% ipython --no-banner

In [1]: import numpy as np

In [2]: from numpy import linalg as LA

In [3]: np.set_printoptions(precision=2, suppress=True, linewidth=100, sign=" ")

In [4]: F = np.array([[-4, -1, 0, -4, 4],
   ...:     [2, 1, 5, -5, 5],
   ...:     [-4, 0, 4, 2, -4],
   ...:     [-3, 3, -5, 3, 1],
   ...:     [5, -4, -1, 3, 1]])

In [5]: other = F[0, 0] * F[1:] - np.outer(F[1:, 0], F[0])

In [6]: print(other)
[[  0  -2 -20  28 -28]
 [  0  -4 -16 -24  32]
 [  0 -15  20 -24   8]
 [  0  21   4   8 -24]]

In [7]: print(LA.matrix_rank(other), LA.matrix_rank(F))
4 5

In [8]: vec = np.array([-4, -4, -5, 1, -5])

In [9]: print(other @ (2 * vec))
[ 552 -176 -208   48]

In [10]: print(np.einsum("ij,j->i", other, vec))
[ 276  -88 -104   24]

In [11]: print(other @ np.ones(5))
[-22. -12. -11.   9.]

In [12]: basis = np.array([[-4, -5, 3, -1], [-1, 0, 1, -3], [-4, 2, 5, -5], [-4, -3, 3, 2]])

In [13]: rng = np.random.default_rng(68)

In [14]: m1 = (rng.random((29, 4)) < 0.25) @ basis

In [15]: print(m1)
[[ 0  0  0  0]
 [-4  2  5 -5]
 [-5  2  6 -8]
 [-4 -3  3  2]
 [ 0  0  0  0]
 [-5 -3  4 -1]
 [-9 -1  9 -6]
 [-5 -5  4 -4]
 [-4 -3  3  2]
 [ 0  0  0  0]
 [ 0  0  0  0]
 [-5 -3  4 -1]
 [ 0  0  0  0]
 [-4  2  5 -5]
 [ 0  0  0  0]
 [-5 -5  4 -4]
 [ 0  0  0  0]
 [-4  2  5 -5]
 [ 0  0  0  0]
 [-5 -3  4 -1]
 [ 0  0  0  0]
 [-1  0  1 -3]
 [-5  2  6 -8]
 [ 0  0  0  0]
 [-5  2  6 -8]
 [-1  0  1 -3]
 [-4 -3  3  2]
 [ 0  0  0  0]
 [ 0  0  0  0]]

In [16]: cov = np.cov(m1, rowvar=False)

In [17]: print(cov)
[[ 6.61  1.5  -6.44  4.51]
 [ 1.5   4.25 -0.11 -2.64]
 [-6.44 -0.11  6.76 -5.86]
 [ 4.51 -2.64 -5.86  9.28]]

In [18]: print(cov.shape)
(4, 4)

In [19]: print(np.polyfit(m1[:, 2], m1[:, 1], 1))
[-0.02 -0.54]

In [20]: print(m1.std(axis=0))
[ 2.53  2.03  2.55  2.99]

In [21]: vec = np.array([0, 1, 5, 0])

In [22]: rhs = m1 @ vec

In [23]: print(np.round(LA.solve(m1.T @ m1, m1.T @ rhs), 2) + 0)
[ 0.  1.  5.  0.]

In [24]: try:
    ...:     LA.solve(m1, rhs)
    ...: except LA.LinAlgError as e:
    ...:     print(repr(e))
    ...: 
LinAlgError('Last 2 dimensions of the array must be square')

In [25]: print(rhs)
[  0  27  32  12   0  17  44  15  12   0   0  17   0  27   0  15   0  27   0  17   0   5  32   0
  32   5  12   0   0]

In [26]: rhs = rhs + 0.05 * rng.normal(size=29)

In [27]: print(rhs.round(2) + 0)
[ 0.02 26.99 32.07 12.07 -0.07 16.99 43.92 14.96 12.08  0.01  0.08 17.09  0.01 26.91  0.01 14.95
  0.01 26.94  0.   17.04 -0.03  4.94 32.06 -0.06 32.    4.98 12.04  0.   -0.03]

In [28]: beta, *_ = LA.lstsq(m1, rhs)

In [29]: print(beta.round())
[-0.  1.  5.  0.]

In [30]: print(np.round(m1.T @ (rhs - m1 @ beta), 2) + 0)
[ 0.  0.  0.  0.]

In [31]: basis = m1[[11, 3]].astype(float)

In [32]: for _ in range(7):
    ...:     lab = LA.norm(m1[:, None] - basis, axis=-1).argmin(axis=1)
    ...:     basis = np.array([m1[lab == j].mean(axis=0) for j in range(2)])
    ...: 

In [33]: print(lab)
[ 1  0  0  1  1  0  0  0  1  1  1  0  1  0  1  0  1  0  1  0  1  1  0  1  0  1  1  1  1]

In [34]: print(basis[1] - basis[0])
[ 4.26  0.14 -4.52  4.67]

In [35]: Xc = m1 - m1.mean(axis=0)

In [36]: vecs = LA.svd(Xc)[2][:3]

In [37]: other = Xc - Xc @ vecs.T @ vecs

In [38]: print(np.round(np.cov(Xc @ vecs.T, rowvar=False), 2) + 0)
[[ 18.84   0.     0.  ]
 [  0.     6.92   0.  ]
 [  0.     0.     1.13]]

In [39]: print(LA.norm(other, axis=1).round(6).argmax())
21

In [40]: print(round(float(LA.norm(other) / LA.norm(Xc)), 2))
0.01

In [41]: def softmax(z):
    ...:     e = np.exp(z - z.max(axis=-1, keepdims=True))
    ...:     return e / e.sum(axis=-1, keepdims=True)
    ...: 

In [42]: print(softmax(m1[10]))
[ 0.25  0.25  0.25  0.25]

In [43]: att = m1 @ m1.T / np.sqrt(4)

In [44]: print(softmax(att).round(6).argmax(axis=1))
[ 0  6  6  6  0  6  6  6  6  0  0  6  0  6  0  6  0  6  0  6  0  6  6  0  6  6  6  0  0]

In [45]: print(softmax(att)[10] @ m1)
[-2.59 -0.59  2.52 -1.93]

In [46]: feats = np.load("a.npy")

In [47]: print(feats)
[[  4  18   0   4]
 [  0  13   0   0]
 [  4   8   0   0]
 [  0  24   0   0]
 [  5  23   0   4]
 [  3  19   0   2]
 [  0  33   0   2]
 [  2  16   0   0]
 [  0  14   0   0]
 [  0  27   0   4]
 [  0  18   0   1]
 [  0  20   0   0]
 [  2  20   0   2]
 [  0  22   0   1]
 [  4  14   0   3]
 [  0  34   0   0]
 [  1  27   0   0]
 [  0  24   0   4]
 [  5  11   0   0]
 [  0  25   0   0]]

In [48]: u, g = feats[9], feats[14]

In [49]: print(u @ u)
745

In [50]: p = (u @ g) / (u @ u) * u

In [51]: print(LA.matrix_rank(np.outer(u, g)))
1

In [52]: print(g - p)
[ 4.   -0.13  0.    0.91]

In [53]: print(np.outer(u, g))
[[   0    0    0    0]
 [ 108  378    0   81]
 [   0    0    0    0]
 [  16   56    0   12]]

In [54]: print(np.round(feats @ LA.pinv(feats) @ feats, 2) + 0)
[[  4.  18.   0.   4.]
 [  0.  13.   0.   0.]
 [  4.   8.   0.   0.]
 [  0.  24.   0.   0.]
 [  5.  23.   0.   4.]
 [  3.  19.   0.   2.]
 [  0.  33.   0.   2.]
 [  2.  16.   0.   0.]
 [  0.  14.   0.   0.]
 [  0.  27.   0.   4.]
 [  0.  18.   0.   1.]
 [  0.  20.   0.   0.]
 [  2.  20.   0.   2.]
 [  0.  22.   0.   1.]
 [  4.  14.   0.   3.]
 [  0.  34.   0.   0.]
 [  1.  27.   0.   0.]
 [  0.  24.   0.   4.]
 [  5.  11.   0.   0.]
 [  0.  25.   0.   0.]]

In [55]: print(np.abs(np.diag(LA.qr(feats)[1])) > 1e-9)
[ True  True False  True]

In [56]: try:
    ...:     LA.inv(feats)
    ...: except LA.LinAlgError as e:
    ...:     print(e)
    ...: 
Last 2 dimensions of the array must be square

In [57]: print(np.unique(feats.round(6), axis=0).shape)
(20, 4)

In [58]: print(np.round(np.trace(LA.pinv(feats) @ feats), 2))
3.0
